$ python -q
>>> import numpy as np
>>> np.set_printoptions(suppress=True, linewidth=200)
>>> def rnd(a):
...     return np.round(a, 3) + 0
... 
>>> mat = np.array([[1, -3, 9, -27], [1, -2, 4, -8], [1, -1, 1, -1], [1, 0, 0, 0]])
>>> np.einsum("ij,ji->", mat, mat)
np.int64(-44)
>>> rnd(np.linalg.eigvals(mat).sum().real)
np.float64(0.0)
>>> rnd(np.linalg.det(2 * mat)), rnd(np.linalg.det(mat))
(np.float64(192.0), np.float64(12.0))
>>> np.kron(np.eye(2, dtype=int), mat)
array([[  1,  -3,   9, -27,   0,   0,   0,   0],
       [  1,  -2,   4,  -8,   0,   0,   0,   0],
       [  1,  -1,   1,  -1,   0,   0,   0,   0],
       [  1,   0,   0,   0,   0,   0,   0,   0],
       [  0,   0,   0,   0,   1,  -3,   9, -27],
       [  0,   0,   0,   0,   1,  -2,   4,  -8],
       [  0,   0,   0,   0,   1,  -1,   1,  -1],
       [  0,   0,   0,   0,   1,   0,   0,   0]])
>>> rnd(np.linalg.det(mat.T))
np.float64(12.0)
>>> rnd(np.linalg.eigvals(mat))
array([ 0.237+4.649j,  0.237-4.649j, -0.237+0.705j, -0.237-0.705j])
>>> round(np.log10(np.linalg.cond(mat)))
2
>>> rnd(np.abs(np.linalg.svd(mat)[2][-1]))
array([0.08 , 0.742, 0.651, 0.139])
>>> np.argsort(-np.linalg.norm(mat, axis=0).round(6), kind="stable")[:3]
array([3, 2, 1])
>>> np.linalg.matrix_rank(mat, rtol=0.1)
np.int64(1)
>>> np.linalg.cond(mat) > 100
np.True_
>>> [round(float(x), 3) for x in np.linalg.svd(mat, compute_uv=False)[:3]]
[30.069, 2.236, 0.917]
>>> rng = np.random.default_rng(289)
>>> out = mat + rng.integers(-2, 3, (4, 1)) @ rng.integers(-2, 3, (1, 4))
>>> out
array([[  3,  -4,   8, -28],
       [  5,  -4,   2, -10],
       [ -1,   0,   2,   0],
       [ -3,   2,   2,   2]])
>>> np.abs(out - mat).sum(axis=1)
array([ 5, 10,  5, 10])
>>> m1 = np.array([[2, -1, 3, -2, -3], [-2, 2, -1, -1, -3], [-2, 2, -1, -1, -3]])
>>> r0 = np.array([0, 1])
>>> np.cross(m1[2, :3], m1[1, :3])
array([0, 0, 0])
>>> out = m1 / np.linalg.norm(m1, axis=1, keepdims=True)
>>> C2 = out @ out.T
>>> rnd(C2)
array([[1.   , 0.088, 0.088],
       [0.088, 1.   , 1.   ],
       [0.088, 1.   , 1.   ]])
>>> np.argwhere(np.triu(np.abs(C2) > 0.95, 1))
array([[1, 2]])
>>> rnd(C2[1])
array([0.088, 1.   , 1.   ])
>>> (np.abs(C2) > 0.9).astype(int)
array([[1, 0, 0],
       [0, 1, 1],
       [0, 1, 1]])
>>> out = np.array([[0, -3], [0, -4], [3, 2], [-3, 3], [4, 5]])
>>> m1 @ out
array([[  3, -17],
       [-12, -22],
       [-12, -22]])
>>> np.linalg.matrix_rank(np.vstack([m1, out.T]))
np.int64(4)
>>> np.einsum("ij,ij->i", m1, m1)
array([27, 19, 19])
>>> np.einsum("ij->j", m1)
array([-2,  3,  1, -4, -9])
>>> out.T @ m1.T
array([[  3, -12, -12],
       [-17, -22, -22]])
>>> A = np.loadtxt("case12.csv", delimiter=",")
>>> A
array([[1., 0., 0., 0., 0.],
       [0., 0., 0., 1., 0.],
       [0., 0., 0., 0., 1.],
       [0., 1., 0., 0., 0.],
       [0., 0., 1., 0., 0.]])
>>> # equal to its transpose
>>> def softmax(z):
...     e = np.exp(z - z.max(axis=-1, keepdims=True))
...     return e / e.sum(axis=-1, keepdims=True)
... 
>>> rnd(softmax(A[0]))
array([0.405, 0.149, 0.149, 0.149, 0.149])
>>> rnd(softmax(10 * A[0]))
array([1., 0., 0., 0., 0.])
>>> att = A @ A.T / np.sqrt(5)
>>> rnd(softmax(att))
array([[0.281, 0.18 , 0.18 , 0.18 , 0.18 ],
       [0.18 , 0.281, 0.18 , 0.18 , 0.18 ],
       [0.18 , 0.18 , 0.281, 0.18 , 0.18 ],
       [0.18 , 0.18 , 0.18 , 0.281, 0.18 ],
       [0.18 , 0.18 , 0.18 , 0.18 , 0.281]])
>>> rnd(softmax(att)[0] @ A)
array([0.281, 0.18 , 0.18 , 0.18 , 0.18 ])
>>> Uu, s, VT = np.linalg.svd(A, full_matrices=False)
>>> rnd(np.sqrt((s ** 2).sum())), rnd(np.linalg.norm(A))
(np.float64(2.236), np.float64(2.236))
>>> VT @ VT.T
array([[1., 0., 0., 0., 0.],
       [0., 1., 0., 0., 0.],
       [0., 0., 1., 0., 0.],
       [0., 0., 0., 1., 0.],
       [0., 0., 0., 0., 1.]])
>>> np.cumsum(s ** 2) / np.sum(s ** 2)
array([0.2, 0.4, 0.6, 0.8, 1. ])
>>> W0 = np.load("run2.npy")
>>> W0
array([[-1, 13,  0,  0,  8],
       [-2, 12, -1, -1,  7],
       [-4, 10, -3, -3,  5],
       [-1, 13,  0,  0,  8]])
>>> Uu, s, VT = np.linalg.svd(W0)
>>> rnd(s)
array([28.337,  4.797,  0.   ,  0.   ])
>>> out = Uu[:, :2] @ np.diag(s[:2]) @ VT[:2]
>>> np.linalg.matrix_rank(out)
np.int64(2)
>>> rnd(np.linalg.norm(W0 - out) / np.linalg.norm(W0))
np.float64(0.0)
>>> Uu, s, VT = np.linalg.svd(W0)
>>> V = VT[:(s > 1e-8).sum()]
>>> x = W0[3] + 4 * W0[2] + rng.integers(2) * np.eye(5)[1]
>>> x
array([-17.,  53., -12., -12.,  28.])
>>> rnd(np.diag(V.T @ V))
array([0.362, 0.726, 0.304, 0.304, 0.304])
>>> np.allclose(V.T @ V @ x, x)
True
>>> np.abs(np.diag(np.linalg.qr(W0)[1])) > 1e-9
array([ True,  True, False, False])
>>> np.unique(W0.round(6), axis=0).shape
(3, 5)
>>> F = np.array([[3, 0, 1], [2, 3, 1], [1, 1, 5], [1, 3, 5], [4, 5, 0], [1, 4, 5]])
>>> F
array([[3, 0, 1],
       [2, 3, 1],
       [1, 1, 5],
       [1, 3, 5],
       [4, 5, 0],
       [1, 4, 5]])
>>> out = np.c_[F[:, :1] @ np.array([[3]]), np.array([0, -1, 2, 2, 2, 2])]
>>> out
array([[ 9,  0],
       [ 6, -1],
       [ 3,  2],
       [ 3,  2],
       [12,  2],
       [ 3,  2]])
>>> np.linalg.matrix_rank(np.c_[F, out])
np.int64(4)
>>> rnd(np.linalg.norm(np.linalg.qr(F)[0].T @ out, axis=0) ** 2 / ((out ** 2).sum(axis=0) + 1e-12))
array([1.   , 0.718])
>>> rnd(np.linalg.lstsq(F, out[:, 0])[0])
array([3., 0., 0.])
>>> rnd(np.linalg.norm(out - F @ np.linalg.lstsq(F, out)[0], axis=0))
array([0.   , 2.188])
>>> hat = F @ np.linalg.solve(F.T @ F, F.T)
>>> np.trace(hat)
np.float64(3.0)
>>> np.allclose(hat @ hat, hat)
True
>>> np.linalg.matrix_rank(np.eye(6) - hat)
np.int64(3)
>>> x = np.array([2, 2, 2])
>>> h = np.maximum(F @ x, 0)
>>> np.flatnonzero(h > 1e-9)
array([0, 1, 2, 3, 4, 5])
>>> F * (h > 1e-9)[:, None]
array([[3, 0, 1],
       [2, 3, 1],
       [1, 1, 5],
       [1, 3, 5],
       [4, 5, 0],
       [1, 4, 5]])
>>> np.maximum(F @ x, 0) - np.maximum(-F @ x, 0)
array([ 8, 12, 14, 18, 18, 20])
>>> Uu, s, VT = np.linalg.svd(F, full_matrices=False)
>>> Uu.shape, s.shape, VT.shape
((6, 3), (3,), (3, 3))
>>> rnd(np.abs(VT[0]))
array([0.369, 0.627, 0.686])
>>> (s > 1e-8).sum()
np.int64(3)
>>> rnd(Uu.T @ F @ VT.T)
array([[11.271,  0.   ,  0.   ],
       [ 0.   ,  5.837,  0.   ],
       [ 0.   ,  0.   ,  2.809]])
>>> rnd(np.sqrt((s ** 2).sum())), rnd(np.linalg.norm(F))
(np.float64(13.0), np.float64(13.0))
>>> rnd(Uu.T @ Uu)
array([[1., 0., 0.],
       [0., 1., 0.],
       [0., 0., 1.]])
>>> rnd(np.cumsum(s ** 2) / np.sum(s ** 2))
array([0.752, 0.953, 1.   ])
>>> data = np.load("layer6.npy")
>>> data
array([[  1,  -3,   9, -27],
       [  1,  -2,   4,  -8],
       [  1,  -1,   1,  -1],
       [  1,   0,   0,   0],
       [  1,   1,   1,   1]])
>>> np.linalg.cond(data) > 100
np.False_
>>> [round(float(x), 3) for x in np.linalg.svd(data, compute_uv=False)[:3]]
[30.076, 2.5, 1.558]
>>> np.argsort(-np.linalg.norm(data, axis=0).round(6), kind="stable")[:3]
array([3, 2, 1])
>>> rnd(np.linalg.norm(data, 2) / np.linalg.norm(data))
np.float64(0.995)
>>> K = np.array([[-3, 0, -3, -1, 1],
...     [2, 1, 0, -3, 0],
...     [-3, 2, 2, -3, 2],
...     [-2, -3, 2, 3, -1]])
>>> K[-1] = K[0] + -1 * K[1]
>>> K
array([[-3,  0, -3, -1,  1],
       [ 2,  1,  0, -3,  0],
       [-3,  2,  2, -3,  2],
       [-5, -1, -3,  2,  1]])
>>> r = np.linalg.matrix_rank(K)
>>> r
np.int64(3)
>>> null = np.linalg.svd(K)[2][r:].T
>>> np.allclose(K @ null, 0)
True
>>> null.shape
(5, 2)
>>> ang = rng.uniform(0, 2 * np.pi, 25)
>>> Q, _ = np.linalg.qr(np.array([[-0.3, -0.5], [-0.9, -1.1], [0.1, 0.1], [1.3, -0.1]]))
>>> X = 10 * np.c_[np.cos(ang), np.sin(ang)] @ Q.T
>>> rnd(X)
array([[ 1.343,  4.553, -0.535, -8.785],
       [-4.047, -9.1  ,  0.842,  0.312],
       [-3.124, -7.902,  0.796,  5.212],
       [-4.005, -9.09 ,  0.848,  0.78 ],
       [ 2.338,  3.636, -0.216,  9.015],
       [-3.463, -8.446,  0.831,  3.998],
       [ 4.123,  8.935, -0.802,  1.59 ],
       [-3.383, -8.323,  0.823,  4.314],
       [-1.462, -4.791,  0.555,  8.637],
       [-0.413, -2.623,  0.368,  9.634],
       [ 3.677,  7.181, -0.584,  5.88 ],
       [ 2.94 ,  5.154, -0.369,  8.041],
       [ 0.292, -1.1  ,  0.232,  9.932],
       [-1.543, -1.733,  0.032, -9.727],
       [ 0.671, -0.26 ,  0.155,  9.973],
       [ 4.111,  9.038, -0.821,  0.855],
       [-3.497, -6.658,  0.527, -6.569],
       [ 1.878,  2.523, -0.107,  9.492],
       [ 2.875,  4.983, -0.351,  8.172],
       [ 0.791,  3.419, -0.438, -9.354],
       [ 1.069,  3.994, -0.488, -9.092],
       [ 3.952,  8.07 , -0.686,  4.335],
       [ 1.242,  4.348, -0.518, -8.904],
       [-2.858, -4.94 ,  0.347, -8.204],
       [-2.317, -3.584,  0.211, -9.041]])
>>> C2 = np.cov(X, rowvar=False)
>>> rnd(C2)
array([[ 7.942, 16.872, -1.488,  4.987],
       [16.872, 37.515, -3.441,  1.121],
       [-1.488, -3.441,  0.325,  0.644],
       [ 4.987,  1.121,  0.644, 56.819]])
>>> np.argsort(-X.std(axis=0).round(6), kind="stable")
array([3, 1, 0, 2])
>>> rnd(X.std(axis=0))
array([2.761, 6.001, 0.559, 7.386])
>>> rnd(np.corrcoef(X[:, 0], X[:, 3])[0, 1])
np.float64(0.235)
